$ python3 -q
>>> import numpy as np
>>> import numpy.linalg as la
>>> np.set_printoptions(precision=3, suppress=True, linewidth=160)
>>> m1 = np.load("dump.npy")
>>> m1
array([[ 13,   3,  -9,  12,   6,  15],
       [  3,  10,  -8,   7,  -2,   6],
       [ -9,  -8,  10, -11,  -2, -12],
       [ 12,   7, -11,  13,   4,  15],
       [  6,  -2,  -2,   4,   4,   6],
       [ 15,   6, -12,  15,   6,  18]])
>>> t3 = np.stack([m1, -1 * m1, m1[::-1]])
>>> print(np.einsum("bij,cij->bc", t3, t3))
[[ 3266 -3266   544]
 [-3266  3266  -544]
 [  544  -544  3266]]
>>> t3.sum(axis=0)
array([[ 15,   6, -12,  15,   6,  18],
       [  6,  -2,  -2,   4,   4,   6],
       [ 12,   7, -11,  13,   4,  15],
       [ -9,  -8,  10, -11,  -2, -12],
       [  3,  10,  -8,   7,  -2,   6],
       [ 13,   3,  -9,  12,   6,  15]])
>>> la.matrix_rank(t3.reshape(3, -1))
np.int64(2)
>>> print(la.norm(t3, axis=(1, 2)))
[57.149 57.149 57.149]
>>> np.round(la.det(t3), 3) + 0
array([0., 0., 0.])
>>> left, sv, Vh = la.svd(m1)
>>> V = Vh[:(sv > 1e-8).sum()]
>>> rng = np.random.default_rng(477)
>>> x0 = m1[0] + 5 * m1[3] + rng.integers(2) * np.eye(6)[3]
>>> print(x0)
[ 73.  38. -64.  78.  26.  90.]
>>> la.matrix_rank(np.vstack([m1, x0]))
np.int64(3)
>>> round(la.norm(x0 - V.T @ V @ x0), 3)
np.float64(0.874)
>>> left, sv, Vh = la.svd(m1)
>>> print(np.argmax(sv[:-1] / (sv[1:] + 1e-6)) + 1)
2
>>> A2 = left[:, :2] @ np.diag(sv[:2]) @ Vh[:2]
>>> print(la.matrix_rank(m1, rtol=0.05))
2
>>> np.round(la.norm(m1 - A2, 2), 3), np.round(sv[2], 3)
(np.float64(0.0), np.float64(0.0))
>>> A = np.load("arr.npy")
>>> print(A)
[[  0.271  -7.309   3.113   8.333   1.352]
 [  3.268  17.052 -11.138  -5.149 -15.025]
 [  6.507   5.582  -6.923  12.78   -0.542]
 [  1.962   9.547  -5.136  -5.47    3.402]
 [ -5.881  -7.257   7.711 -10.524   5.547]
 [  0.586  15.272  -8.369 -11.042 -14.155]
 [  0.535   8.872  -6.296  -2.599 -21.946]
 [  2.565   1.275  -3.158   8.307  -9.142]
 [  4.973   6.17   -5.169   5.139   9.658]
 [ -8.007 -12.493  10.877  -9.871   0.175]
 [  8.744   7.461  -9.485  17.937  -4.01 ]
 [  2.943  11.657  -7.965  -1.981  -8.871]
 [  0.78   14.255  -9.459  -5.663 -27.977]
 [  7.138  17.229 -13.071   4.081  -8.512]
 [ -3.41  -12.754   8.18    3.074   3.501]
 [  8.424  13.009 -11.764  11.145  -2.99 ]
 [ -6.184 -13.272  11.677  -7.767  16.9  ]
 [  9.035  13.544 -11.286   9.614   7.651]
 [ 10.187  18.153 -14.807   9.873  -0.277]]
>>> f, v = A[5], A[7]
>>> print(np.round(f @ f, 3))
625.907
>>> p = (f @ v) / (f @ f) * f
>>> round(float(la.norm(f + v) ** 2 + la.norm(f - v) ** 2), 3)
1593.335
>>> G = np.cov(A, rowvar=False)
>>> A.std(axis=0)
array([ 5.264, 10.633,  8.196,  8.681, 10.81 ])
>>> la.eigvalsh(G)[::-1]
array([260.232, 120.487,  41.668,   0.002,   0.001])
>>> np.argwhere(np.triu(np.abs(np.corrcoef(A.T)) > 0.8, 1))
array([[0, 2],
       [1, 2]])
>>> print(np.argsort(-A.std(axis=0).round(6), kind="stable"))
[4 1 3 2 0]
>>> print(np.polyfit(A[:, 2], A[:, 3], 1))
[-0.458 -0.396]
>>> x0 = np.array([-2, 1, 3, -2, -1])
>>> rhs = A @ x0
>>> coef, lr = np.zeros(5), 1 / la.norm(A, 2) ** 2
>>> for i in range(200):
...     coef -= lr * A.T @ (A @ coef - rhs)
...     if i % 50 == 0: print(i, round(la.norm(A @ coef - rhs), 3))
... 
0 91.724
50 0.483
100 0.483
150 0.483
>>> print(coef)
[-1.269 -0.622  1.039 -2.719 -0.992]
>>> round(float(la.cond(A)), 3)
476.987
>>> lab = A[:, 3] > np.median(A[:, 3])
>>> f = A[lab].mean(axis=0) - A[~lab].mean(axis=0)
>>> ((A - A.mean(axis=0)) @ f > 0).astype(int)
array([0, 0, 1, 0, 0, 0, 0, 1, 1, 0, 1, 0, 0, 1, 0, 1, 0, 1, 1])
>>> f
array([ 7.768,  5.258, -7.069, 15.389,  5.088])
>>> lab.astype(int)
array([1, 0, 1, 0, 0, 0, 0, 1, 1, 0, 1, 0, 0, 1, 0, 1, 0, 1, 1])
>>> Xs = (A - A.mean(axis=0)) / A.std(axis=0)
>>> Xs.std(axis=0)
array([1., 1., 1., 1., 1.])
>>> coef = la.lstsq(np.delete(Xs, 4, axis=1), Xs[:, 4])[0]
>>> print(round(float(1 - np.var(Xs[:, 4] - np.delete(Xs, 4, axis=1) @ coef)), 3))
0.999
>>> coef
array([ 4.429,  0.255,  4.023, -1.534])
>>> W0 = np.eye(5, dtype=int)[rng.permutation(5)]
>>> W0
array([[1, 0, 0, 0, 0],
       [0, 0, 0, 1, 0],
       [0, 0, 0, 0, 1],
       [0, 0, 1, 0, 0],
       [0, 1, 0, 0, 0]])
>>> O = W0.astype(float).copy()
>>> for j in range(5):
...     O[:, j] -= O[:, :j] @ (O[:, :j].T @ O[:, j])
...     O[:, j] /= la.norm(O[:, j])
... 
>>> O.T @ W0
array([[1., 0., 0., 0., 0.],
       [0., 1., 0., 0., 0.],
       [0., 0., 1., 0., 0.],
       [0., 0., 0., 1., 0.],
       [0., 0., 0., 0., 1.]])
>>> O.T @ O
array([[1., 0., 0., 0., 0.],
       [0., 1., 0., 0., 0.],
       [0., 0., 1., 0., 0.],
       [0., 0., 0., 1., 0.],
       [0., 0., 0., 0., 1.]])
>>> O
array([[1., 0., 0., 0., 0.],
       [0., 0., 0., 1., 0.],
       [0., 0., 0., 0., 1.],
       [0., 0., 1., 0., 0.],
       [0., 1., 0., 0., 0.]])
>>> (la.matrix_power((W0 != 0) + (W0.T != 0) + np.eye(5), 5) > 0).astype(int)
array([[1, 0, 0, 0, 0],
       [0, 1, 1, 1, 1],
       [0, 1, 1, 1, 1],
       [0, 1, 1, 1, 1],
       [0, 1, 1, 1, 1]])
>>> np.flatnonzero(la.matrix_power((W0 != 0) + (W0.T != 0) + np.eye(5), 5)[3])
array([1, 2, 3, 4])
>>> np.round(np.sort(la.eigvals(W0).real), 3) + 0
array([-1.,  0.,  0.,  1.,  1.])
>>> x0 = np.array([0, -4, -1, -6, -6])
>>> rhs = W0 @ x0
>>> coef, lr = np.zeros(5), 1 / la.norm(W0, 2) ** 2
>>> for i in range(20):
...     coef -= lr * W0.T @ (W0 @ coef - rhs)
...     if i % 5 == 0: print(i, round(la.norm(W0 @ coef - rhs), 3))
... 
0 0.0
5 0.0
10 0.0
15 0.0
>>> coef
array([ 0., -4., -1., -6., -6.])
>>> print(round(la.cond(W0), 3))
1.0
>>> M = np.array([[9, 4, 2, 2],
...     [9, -1, 8, -4],
...     [3, 2, 7, -1],
...     [-4, 3, -1, 7],
...     [5, 0, 5, -6],
...     [7, -8, -9, 5],
...     [-4, 5, 9, 2],
...     [5, -8, 8, 5],
...     [3, -9, 8, 6],
...     [-3, 4, -3, 5],
...     [-1, 3, -3, 1]])
>>> M[:, 0] = -1 * M[:, 2]
>>> M
array([[-2,  4,  2,  2],
       [-8, -1,  8, -4],
       [-7,  2,  7, -1],
       [ 1,  3, -1,  7],
       [-5,  0,  5, -6],
       [ 9, -8, -9,  5],
       [-9,  5,  9,  2],
       [-8, -8,  8,  5],
       [-8, -9,  8,  6],
       [ 3,  4, -3,  5],
       [ 3,  3, -3,  1]])
>>> # looks like rank 3
>>> A2 = np.array([[-3, 2], [-1, 3], [0, 3], [2, 0]])
>>> print(np.einsum("ij->j", M))
[-31  -5  31  22]
>>> np.einsum("ij,ij->i", M, M)
array([ 28, 145, 103,  60,  86, 251, 191, 217, 245,  59,  28])
>>> np.vstack([M, A2.T]).shape
(13, 4)
>>> print(np.einsum("ik,kj->ji", M, A2))
[[  6  17  17   8   3  -9  26  42  45  -3 -10]
 [ 14   5  13   8   5 -33  24 -16 -19   9   6]]
>>> la.matrix_rank(np.vstack([M, A2.T]))
np.int64(4)
>>> left, sv, Vh = la.svd(M)
>>> np.argmax(sv[:-1] / (sv[1:] + 1e-6)) + 1
np.int64(3)
>>> A2 = left[:, :3] @ np.diag(sv[:3]) @ Vh[:3]
>>> np.round(la.norm(M - A2, 2), 3), round(float(sv[3]), 3)
(np.float64(0.0), 0.0)
>>> A2.round(3) + 0
array([[-2.,  4.,  2.,  2.],
       [-8., -1.,  8., -4.],
       [-7.,  2.,  7., -1.],
       [ 1.,  3., -1.,  7.],
       [-5.,  0.,  5., -6.],
       [ 9., -8., -9.,  5.],
       [-9.,  5.,  9.,  2.],
       [-8., -8.,  8.,  5.],
       [-8., -9.,  8.,  6.],
       [ 3.,  4., -3.,  5.],
       [ 3.,  3., -3.,  1.]])
>>> lab = M[:, 1] > np.median(M[:, 1])
>>> f = M[lab].mean(axis=0) - M[~lab].mean(axis=0)
>>> print(f)
[ 3.7    7.8   -3.7    2.567]
>>> w1 = np.array([[0, 2, 0, 0, 2], [1, 0, 3, 2, 1], [3, 3, 2, 1, 0], [2, 2, 0, 0, 1]])
>>> coef = np.array([3, 3, 1, 3, 0])
>>> hid = np.maximum(M @ w1 + coef, 0)
>>> print((hid > 0).astype(int))
[[1 1 1 1 1]
 [1 1 1 1 0]
 [1 1 1 1 0]
 [1 1 1 1 1]
 [1 0 1 1 0]
 [0 1 0 0 1]
 [1 1 1 1 0]
 [1 1 0 0 0]
 [1 1 0 0 0]
 [1 1 1 1 1]
 [0 1 1 1 1]]
>>> W2 = np.array([[0, -4, 4], [-4, -4, 4], [2, 3, -3], [-2, -4, -4], [-3, -4, 5]])
>>> hid @ W2
array([[ -34, -113,   11],
       [  -2,  -78,    6],
       [ -18, -121,    9],
       [-100, -188,  136],
       [   6,  -23,  -41],
       [ -61,  -76,   91],
       [ -40, -206,   30],
       [ -84, -200,  200],
       [ -92, -212,  212],
       [ -87, -143,   94],
       [ -42,  -60,   22]])
>>> J = np.load("data.npy")
>>> J
array([[ 0,  0,  0,  0,  0,  0,  0,  0,  0],
       [ 0,  2,  0,  0,  0,  0,  0,  0,  0],
       [ 0,  0, -2,  0,  0,  0,  0,  0,  0],
       [ 0,  0,  0, -1,  0,  0,  0,  0,  0],
       [ 0,  0,  0,  0, -1,  0,  0,  0,  0],
       [ 0,  0,  0,  0,  0,  3,  0,  0,  0],
       [ 0,  0,  0,  0,  0,  0, -2,  0,  0],
       [ 0,  0,  0,  0,  0,  0,  0,  0,  0],
       [ 0,  0,  0,  0,  0,  0,  0,  0, -2]])
>>> np.allclose(J[:-1].T @ la.lstsq(J[:-1].T, J[-1])[0], J[-1])
False
>>> print(np.round(np.trace(la.pinv(J) @ J), 3))
7.0
>>> A2 = np.array([[8, 5],
...     [5, 1],
...     [1, 9],
...     [2, 1],
...     [7, 0],
...     [2, 5],
...     [4, 1],
...     [8, 6],
...     [7, 9]])
>>> print(la.matrix_rank(J @ A2))
2
>>> np.einsum("ik,kj->ji", J, A2)
array([[  0,  10,  -2,  -2,  -7,   6,  -8,   0, -14],
       [  0,   2, -18,  -1,   0,  15,  -2,   0, -18]])
>>> la.matrix_rank(np.vstack([J, A2.T]))
np.int64(9)
>>> A2.T @ J.T
array([[  0,  10,  -2,  -2,  -7,   6,  -8,   0, -14],
       [  0,   2, -18,  -1,   0,  15,  -2,   0, -18]])
>>> feats = np.loadtxt("layer2.csv", delimiter=",")
>>> feats
array([[  4.,   5.,   6.,   7.,   8.,   9.,  10.,  11.,  12.,  13.,  14.,  15.],
       [ 16.,  17.,  18.,  19.,  20.,  21.,  22.,  23.,  24.,  25.,  26.,  27.],
       [ 28.,  29.,  30.,  31.,  32.,  33.,  34.,  35.,  36.,  37.,  38.,  39.],
       [ 40.,  41.,  42.,  43.,  44.,  45.,  46.,  47.,  48.,  49.,  50.,  51.],
       [ 52.,  53.,  54.,  55.,  56.,  57.,  58.,  59.,  60.,  61.,  62.,  63.],
       [ 64.,  65.,  66.,  67.,  68.,  69.,  70.,  71.,  72.,  73.,  74.,  75.],
       [ 76.,  77.,  78.,  79.,  80.,  81.,  82.,  83.,  84.,  85.,  86.,  87.],
       [ 88.,  89.,  90.,  91.,  92.,  93.,  94.,  95.,  96.,  97.,  98.,  99.],
       [100., 101., 102., 103., 104., 105., 106., 107., 108., 109., 110., 111.]])
>>> f = np.array([3, 0, -5])
>>> np.cross(feats[6, :3], feats[2, :3])
array([ 48., -96.,  48.])
>>> np.convolve(feats[6], f)
array([ 228.,  231., -146., -148., -150., -152., -154., -156., -158., -160., -162., -164., -430., -435.])
>>> A2 = np.array([[-1, -3],
...     [-8, 1],
...     [-2, 1],
...     [-7, 7],
...     [-6, -3],
...     [-9, 9],
...     [6, -3],
...     [2, -8],
...     [-9, -9],
...     [-3, 5],
...     [-3, -5],
...     [-4, 5]])
>>> feats @ A2
array([[ -401.,   -51.],
       [ -929.,   -87.],
       [-1457.,  -123.],
       [-1985.,  -159.],
       [-2513.,  -195.],
       [-3041.,  -231.],
       [-3569.,  -267.],
       [-4097.,  -303.],
       [-4625.,  -339.]])
>>> np.einsum("ij,ij->i", feats, feats)
array([  1226.,   5690.,  13610.,  24986.,  39818.,  58106.,  79850., 105050., 133706.])
>>> la.matrix_rank(np.vstack([feats, A2.T]))
np.int64(4)
>>> np.einsum("ik,kj->ji", feats, A2)
array([[ -401.,  -929., -1457., -1985., -2513., -3041., -3569., -4097., -4625.],
       [  -51.,   -87.,  -123.,  -159.,  -195.,  -231.,  -267.,  -303.,  -339.]])
>>> A2.T @ feats.T
array([[ -401.,  -929., -1457., -1985., -2513., -3041., -3569., -4097., -4625.],
       [  -51.,   -87.,  -123.,  -159.,  -195.,  -231.,  -267.,  -303.,  -339.]])
>>> np.abs(np.diag(la.qr(feats)[1])) > 1e-9
array([ True,  True, False, False, False, False, False, False, False])
>>> round(np.trace(la.pinv(feats) @ feats), 3)
np.float64(2.0)
>>> np.allclose(feats[:-1].T @ la.lstsq(feats[:-1].T, feats[-1])[0], feats[-1])
True
>>> arr = np.array([[-2, 1, 3, 2, 0, 4, 2, -1, 6, 3, 5],
...     [-3, 0, 2, 1, -1, 3, 1, -2, 5, 2, 4],
...     [-2, 1, 3, 2, 0, 4, 2, -1, 6, 3, 5],
...     [-3, 0, 2, 1, -1, 3, 1, -2, 5, 2, 4]])
>>> r = la.matrix_rank(arr)
>>> r
np.int64(2)
>>> N = la.svd(arr)[2][r:].T
>>> print([int(la.matrix_rank(np.delete(arr, i, axis=0))) for i in range(4)])
[2, 2, 2, 2]
>>> la.matrix_rank(arr.T @ arr), la.matrix_rank(arr @ arr.T)
(np.int64(2), np.int64(2))
>>> X = np.array([[-2.0, 1.0, 1.0, 1.0, 1.0, 1.0, 1.0],
...     [1.0, -2.0, 1.0, 1.0, 1.0, 1.0, 1.0],
...     [1.0, 1.0, -2.0, 1.0, 1.0, 1.0, 1.0],
...     [1.0, 1.0, 1.0, -2.0, 1.0, 1.0, 1.0],
...     [1.0, 1.0, 1.0, 1.0, -2.0, 1.0, 1.0],
...     [1.0, 1.0, 1.0, 1.0, 1.0, -2.0, 1.0],
...     [1.0, 1.0, 1.0, 1.0, 1.0, 1.0, -2.0]])
>>> np.all(la.eigvalsh(X) > 0)
np.False_
